$ ipython --no-banner

In [1]: import numpy as np

In [2]: np.set_printoptions(precision=2, suppress=True, linewidth=140)

In [3]: B = np.array([[-3, 4, -4, 3, 3, -2, 4, -1, -5],
   ...:     [-3, -3, -3, -5, 0, 3, 0, 1, -1],
   ...:     [2, 2, 2, -1, 0, -5, -5, -3, 1],
   ...:     [4, -5, 5, 1, -3, 0, -1, -4, 5],
   ...:     [3, -4, 0, -1, 5, 5, 3, -1, -3],
   ...:     [-2, 1, 0, -3, -3, 0, 0, 0, -5],
   ...:     [3, 0, 1, -2, -3, -4, -5, -4, 3],
   ...:     [1, 1, 1, -3, 5, 1, -4, 4, 4],
   ...:     [-5, 3, 1, 4, 1, 4, -5, 4, 3]])

In [4]: W0 = np.triu(B)

In [5]: print(W0)
[[-3  4 -4  3  3 -2  4 -1 -5]
 [ 0 -3 -3 -5  0  3  0  1 -1]
 [ 0  0  2 -1  0 -5 -5 -3  1]
 [ 0  0  0  1 -3  0 -1 -4  5]
 [ 0  0  0  0  5  5  3 -1 -3]
 [ 0  0  0  0  0  0  0  0 -5]
 [ 0  0  0  0  0  0 -5 -4  3]
 [ 0  0  0  0  0  0  0  4  4]
 [ 0  0  0  0  0  0  0  0  3]]

In [6]: x = np.array([-2, -3, 1, 0, -2, 2, 1, 1, -1])

In [7]: print((W0 * x).sum(axis=1))
[-12  14 -17  -4   5   5 -12   0  -3]

In [8]: print(np.linalg.norm(W0 @ x) <= np.linalg.norm(W0, 2) * np.linalg.norm(x) + 1e-9)
True

In [9]: th = np.radians(36)

In [10]: r_ = np.eye(9)

In [11]: r_[3, 3] = r_[1, 1] = np.cos(th)

In [12]: r_[3, 1], r_[1, 3] = -np.sin(th), np.sin(th)

In [13]: print(r_)
[[ 1.    0.    0.    0.    0.    0.    0.    0.    0.  ]
 [ 0.    0.81  0.    0.59  0.    0.    0.    0.    0.  ]
 [ 0.    0.    1.    0.    0.    0.    0.    0.    0.  ]
 [ 0.   -0.59  0.    0.81  0.    0.    0.    0.    0.  ]
 [ 0.    0.    0.    0.    1.    0.    0.    0.    0.  ]
 [ 0.    0.    0.    0.    0.    1.    0.    0.    0.  ]
 [ 0.    0.    0.    0.    0.    0.    1.    0.    0.  ]
 [ 0.    0.    0.    0.    0.    0.    0.    1.    0.  ]
 [ 0.    0.    0.    0.    0.    0.    0.    0.    1.  ]]

In [14]: B = W0 @ r_.T

In [15]: print(round(float(np.linalg.det(r_)), 2), round(float(np.trace(r_)), 2))
1.0 8.62

In [16]: print(np.round(np.linalg.svd(W0, compute_uv=False), 2) + 0, np.round(np.linalg.svd(B, compute_uv=False), 2) + 0)
[14.45  9.91  7.66  6.86  5.06  4.24  2.16  0.18  0.  ] [14.45  9.91  7.66  6.86  5.06  4.24  2.16  0.18  0.  ]

In [17]: print(np.allclose(W0 @ W0.T, B @ B.T))
True

In [18]: W = np.array([[-5, -5, -2],
    ...:     [-2, 1, 0],
    ...:     [-1, -4, 1],
    ...:     [0, -2, 1],
    ...:     [5, -1, 1],
    ...:     [2, 1, 3],
    ...:     [1, 3, -4],
    ...:     [0, -1, 3],
    ...:     [0, 5, 0]])

In [19]: coef = np.array([8, 2, 6])

In [20]: hid = np.maximum(W0 @ W + coef, 0)

In [21]: print((hid > 0).astype(int))
[[1 1 0]
 [1 1 1]
 [0 0 1]
 [0 1 0]
 [1 0 1]
 [1 0 1]
 [1 1 1]
 [1 1 1]
 [1 1 1]]

In [22]: print(np.linalg.matrix_rank(hid))
3

In [23]: basis = np.array([[3, 3, 2], [0, 0, 1], [2, 2, 1]])

In [24]: print(W @ basis)
[[-19 -19 -17]
 [ -6  -6  -3]
 [ -1  -1  -5]
 [  2   2  -1]
 [ 17  17  10]
 [ 12  12   8]
 [ -5  -5   1]
 [  6   6   2]
 [  0   0   5]]

In [25]: C2 = W0.T @ W0

In [26]: print(C2)
[[  9 -12  12  -9  -9   6 -12   3  15]
 [-12  25  -7  27  12 -17  16  -7 -17]
 [ 12  -7  29   1 -12 -11 -26  -5  25]
 [ -9  27   1  36   6 -16  16  -9  -6]
 [ -9  12 -12   6  43  19  30   4 -45]
 [  6 -17 -11 -16  19  63  32  15 -13]
 [-12  16 -26  16  30  32  76  32 -54]
 [  3  -7  -5  -9   4  15  32  60 -12]
 [ 15 -17  25  -6 -45 -13 -54 -12 120]]

In [27]: print((W0 @ W0.T).shape)
(9, 9)

In [28]: print(np.trace(C2), (W0 ** 2).sum())
461 461

In [29]: print(W0 @ W0)
[[  9 -24  -8 -22  -3  53  -6 -16  16]
 [  0   9   3  13  15   6  20  30 -39]
 [  0   0   4  -3   3 -10  16   6  -2]
 [  0   0   0   1 -18 -15  -5 -13  10]
 [  0   0   0   0  25  25   0 -21 -44]
 [  0   0   0   0   0   0   0   0 -15]
 [  0   0   0   0   0   0  25   4 -22]
 [  0   0   0   0   0   0   0  16  28]
 [  0   0   0   0   0   0   0   0   9]]

In [30]: try:
    ...:     np.linalg.inv(W0)
    ...: except np.linalg.LinAlgError as e:
    ...:     print("failed:", e)
    ...: 
failed: Singular matrix

In [31]: print(np.linalg.matrix_rank(W0 - W0[0, 0] * np.eye(9)))
8

In [32]: print([int(np.linalg.matrix_rank(np.linalg.matrix_power(W0, p))) for p in range(1, 10)])
[8, 8, 8, 8, 8, 8, 8, 8, 8]

In [33]: J = np.array([[0, 3, 1, 1, 1, 2, 1, 3, 3, 0, 2, 1, 0, 0, 3, 0],
    ...:     [1, 3, 0, 3, 0, 0, 1, 1, 1, 2, 1, 2, 2, 2, 3, 3],
    ...:     [1, 2, 0, 0, 1, 0, 0, 1, 0, 2, 0, 0, 3, 1, 1, 3],
    ...:     [1, 2, 2, 1, 1, 2, 0, 2, 3, 3, 2, 1, 1, 0, 2, 0],
    ...:     [3, 2, 0, 1, 1, 2, 0, 0, 3, 0, 1, 1, 0, 0, 0, 2],
    ...:     [1, 1, 1, 0, 3, 2, 2, 0, 0, 2, 0, 1, 1, 2, 1, 3],
    ...:     [1, 2, 2, 1, 0, 2, 2, 2, 2, 0, 1, 0, 2, 2, 2, 1],
    ...:     [3, 0, 1, 3, 1, 0, 3, 0, 2, 2, 3, 1, 2, 2, 2, 3],
    ...:     [2, 0, 3, 3, 3, 1, 0, 3, 0, 2, 3, 0, 2, 2, 0, 1]])

In [34]: J[:, 6] = -2 * J[:, 5]

In [35]: print(J)
[[ 0  3  1  1  1  2 -4  3  3  0  2  1  0  0  3  0]
 [ 1  3  0  3  0  0  0  1  1  2  1  2  2  2  3  3]
 [ 1  2  0  0  1  0  0  1  0  2  0  0  3  1  1  3]
 [ 1  2  2  1  1  2 -4  2  3  3  2  1  1  0  2  0]
 [ 3  2  0  1  1  2 -4  0  3  0  1  1  0  0  0  2]
 [ 1  1  1  0  3  2 -4  0  0  2  0  1  1  2  1  3]
 [ 1  2  2  1  0  2 -4  2  2  0  1  0  2  2  2  1]
 [ 3  0  1  3  1  0  0  0  2  2  3  1  2  2  2  3]
 [ 2  0  3  3  3  1 -2  3  0  2  3  0  2  2  0  1]]

In [36]: W = np.array([[0, -2, 0, 0],
    ...:     [-2, -1, 2, 2],
    ...:     [0, -2, 2, -2],
    ...:     [0, 2, -1, 2],
    ...:     [1, -2, 0, -1],
    ...:     [2, -1, -2, -2],
    ...:     [-1, -1, -2, -1],
    ...:     [1, -2, -2, 0],
    ...:     [2, 0, -2, 2],
    ...:     [-2, 1, 1, 2],
    ...:     [0, 2, 0, -1],
    ...:     [-2, 1, 2, -1],
    ...:     [1, 2, 0, 2],
    ...:     [1, 1, 0, 0],
    ...:     [2, 0, 1, 2],
    ...:     [-1, 1, -2, -2]])

In [37]: coef = np.array([3, 2, 1, 2])

In [38]: hid = np.maximum(J @ W + coef, 0)

In [39]: print(hid)
[[19  0  5 16]
 [ 0 16  3 21]
 [ 0  6  0 11]
 [13  2  9 18]
 [10  1  0  7]
 [ 8  3  8  0]
 [20  3  4 13]
 [ 7 16  0 11]
 [12  2  0  2]]

In [40]: print(np.linalg.matrix_rank(hid))
4

In [41]: basis = np.array([[2, 2], [-2, -2], [2, 1], [1, -2]])

In [42]: print(hid @ basis)
[[ 64  11]
 [ -5 -71]
 [ -1 -34]
 [ 58  -5]
 [ 25   4]
 [ 26  18]
 [ 55  12]
 [ -7 -40]
 [ 22  16]]

In [43]: print((hid @ basis).round(6).argmax(axis=1))
[0 0 0 0 0 0 0 0 0]

In [44]: print(J.reshape(2, -1))
[[ 0  3  1  1  1  2 -4  3  3  0  2  1  0  0  3  0  1  3  0  3  0  0  0  1  1  2  1  2  2  2  3  3  1  2  0  0  1  0  0  1  0  2  0  0  3
   1  1  3  1  2  2  1  1  2 -4  2  3  3  2  1  1  0  2  0  3  2  0  1  1  2 -4  0]
 [ 3  0  1  1  0  0  0  2  1  1  1  0  3  2 -4  0  0  2  0  1  1  2  1  3  1  2  2  1  0  2 -4  2  2  0  1  0  2  2  2  1  3  0  1  3  1
   0  0  0  2  2  3  1  2  2  2  3  2  0  3  3  3  1 -2  3  0  2  3  0  2  2  0  1]]

In [45]: T = J.reshape(9, 2, -1)

In [46]: print(np.swapaxes(T, 1, 2)[8])
[[ 2  0]
 [ 0  2]
 [ 3  3]
 [ 3  0]
 [ 3  2]
 [ 1  2]
 [-2  0]
 [ 3  1]]

In [47]: print(T.sum(axis=1))
[[ 3  3  3  2  1  2 -1  3]
 [ 2  5  1  5  2  2  3  4]
 [ 1  4  0  0  4  1  1  4]
 [ 4  5  4  2  2  2 -2  2]
 [ 6  2  1  2  1  2 -4  2]
 [ 1  3  1  1  4  4 -3  3]
 [ 3  2  3  1  2  4 -2  3]
 [ 5  2  4  4  3  2  2  3]
 [ 2  2  6  3  5  3 -2  4]]

In [48]: print(T[:, 0])
[[ 0  3  1  1  1  2 -4  3]
 [ 1  3  0  3  0  0  0  1]
 [ 1  2  0  0  1  0  0  1]
 [ 1  2  2  1  1  2 -4  2]
 [ 3  2  0  1  1  2 -4  0]
 [ 1  1  1  0  3  2 -4  0]
 [ 1  2  2  1  0  2 -4  2]
 [ 3  0  1  3  1  0  0  0]
 [ 2  0  3  3  3  1 -2  3]]

In [49]: print(T.shape)
(9, 2, 8)

In [50]: print(T.transpose(1, 0, 2))
[[[ 0  3  1  1  1  2 -4  3]
  [ 1  3  0  3  0  0  0  1]
  [ 1  2  0  0  1  0  0  1]
  [ 1  2  2  1  1  2 -4  2]
  [ 3  2  0  1  1  2 -4  0]
  [ 1  1  1  0  3  2 -4  0]
  [ 1  2  2  1  0  2 -4  2]
  [ 3  0  1  3  1  0  0  0]
  [ 2  0  3  3  3  1 -2  3]]

 [[ 3  0  2  1  0  0  3  0]
  [ 1  2  1  2  2  2  3  3]
  [ 0  2  0  0  3  1  1  3]
  [ 3  3  2  1  1  0  2  0]
  [ 3  0  1  1  0  0  0  2]
  [ 0  2  0  1  1  2  1  3]
  [ 2  0  1  0  2  2  2  1]
  [ 2  2  3  1  2  2  2  3]
  [ 0  2  3  0  2  2  0  1]]]

In [51]: print(np.einsum("ihd,ihd->ih", T, T))
[[41 23]
 [20 36]
 [ 7 24]
 [35 28]
 [35 15]
 [32 20]
 [34 18]
 [20 39]
 [45 22]]

In [52]: B = np.array([[1, 0, 1],
    ...:     [1, 0, 0],
    ...:     [0, 2, 2],
    ...:     [1, 0, 0],
    ...:     [1, 0, 2],
    ...:     [1, 2, 0],
    ...:     [0, 1, 0],
    ...:     [1, 2, 2],
    ...:     [0, 2, 0],
    ...:     [1, 2, 1],
    ...:     [2, 2, 2],
    ...:     [0, 1, 2],
    ...:     [0, 2, 0],
    ...:     [1, 1, 1],
    ...:     [2, 0, 0],
    ...:     [0, 2, 0]])

In [53]: print(np.einsum("ij,ij->i", J, J))
[64 56 31 63 50 52 52 59 67]

In [54]: print(np.linalg.matrix_rank(J @ B))
3

In [55]: print(B.T @ J.T)
[[20 20 10 20 11 13 16 21 22]
 [19 24 19 27 13 17 22 29 30]
 [16 13  8 20  9 15 13 19 30]]

In [56]: print(np.einsum("ik,kj->ji", J, B))
[[20 20 10 20 11 13 16 21 22]
 [19 24 19 27 13 17 22 29 30]
 [16 13  8 20  9 15 13 19 30]]

In [57]: B @ J
Traceback (most recent call last):
  Cell In[57], line 1
    B @ J
ValueError: matmul: Input operand 1 has a mismatch in its core dimension 0, with gufunc signature (n?,k),(k,m?)->(n?,m?) (size 9 is different from 3)


In [58]: T = np.stack([J, -2 * J, J[::-1]])

In [59]: print(T.sum(axis=0))
[[ 2 -3  2  2  2 -1  2  0 -3  2  1 -1  2  2 -3  1]
 [ 2 -3  1  0  1  0  0 -1  1  0  2 -1  0  0 -1  0]
 [ 0  0  2  1 -1  2 -4  1  2 -2  1  0 -1  1  1 -2]
 [ 0 -1 -1 -1  2  0  0 -2 -3 -1 -2  0  0  2 -1  3]
 [ 0  0  0  0  0  0  0  0  0  0  0  0  0  0  0  0]
 [ 0  1  1  1 -2  0  0  2  3  1  2  0  0 -2  1 -3]
 [ 0  0 -2 -1  1 -2  4 -1 -2  2 -1  0  1 -1 -1  2]
 [-2  3 -1  0 -1  0  0  1 -1  0 -2  1  0  0  1  0]
 [-2  3 -2 -2 -2  1 -2  0  3 -2 -1  1 -2 -2  3 -1]]

In [60]: print(T.shape)
(3, 9, 16)

In [61]: print(np.linalg.matrix_rank(T))
[9 9 9]

In [62]: print((T @ J.T).shape)
(3, 9, 9)

In [63]: print(np.linalg.norm(J, axis=1))
[8.   7.48 5.57 7.94 7.07 7.21 7.21 7.68 8.19]

In [64]: print(J[5] @ J[6])
36

In [65]: print(np.round(np.linalg.norm(J[5], 1), 2), round(np.linalg.norm(J[5], np.inf), 2))
22.0 4.0

In [66]: print(np.linalg.norm(J, axis=1).argmax())
8

In [67]: F = np.loadtxt("layer8.csv", delimiter=",")

In [68]: print(F)
[[5. 1. 1. 1. 1. 1. 1. 1. 1. 1. 1. 1. 1.]
 [1. 5. 1. 1. 1. 1. 1. 1. 1. 1. 1. 1. 1.]
 [1. 1. 5. 1. 1. 1. 1. 1. 1. 1. 1. 1. 1.]
 [1. 1. 1. 5. 1. 1. 1. 1. 1. 1. 1. 1. 1.]
 [1. 1. 1. 1. 5. 1. 1. 1. 1. 1. 1. 1. 1.]
 [1. 1. 1. 1. 1. 5. 1. 1. 1. 1. 1. 1. 1.]
 [1. 1. 1. 1. 1. 1. 5. 1. 1. 1. 1. 1. 1.]
 [1. 1. 1. 1. 1. 1. 1. 5. 1. 1. 1. 1. 1.]
 [1. 1. 1. 1. 1. 1. 1. 1. 5. 1. 1. 1. 1.]
 [1. 1. 1. 1. 1. 1. 1. 1. 1. 5. 1. 1. 1.]
 [1. 1. 1. 1. 1. 1. 1. 1. 1. 1. 5. 1. 1.]
 [1. 1. 1. 1. 1. 1. 1. 1. 1. 1. 1. 5. 1.]
 [1. 1. 1. 1. 1. 1. 1. 1. 1. 1. 1. 1. 5.]]

In [69]: B = F / np.sqrt((F ** 2).mean(axis=1, keepdims=True))

In [70]: print(B[5])
[0.59 0.59 0.59 0.59 0.59 2.96 0.59 0.59 0.59 0.59 0.59 0.59 0.59]

In [71]: print(np.linalg.matrix_rank(B) == np.linalg.matrix_rank(F))
True
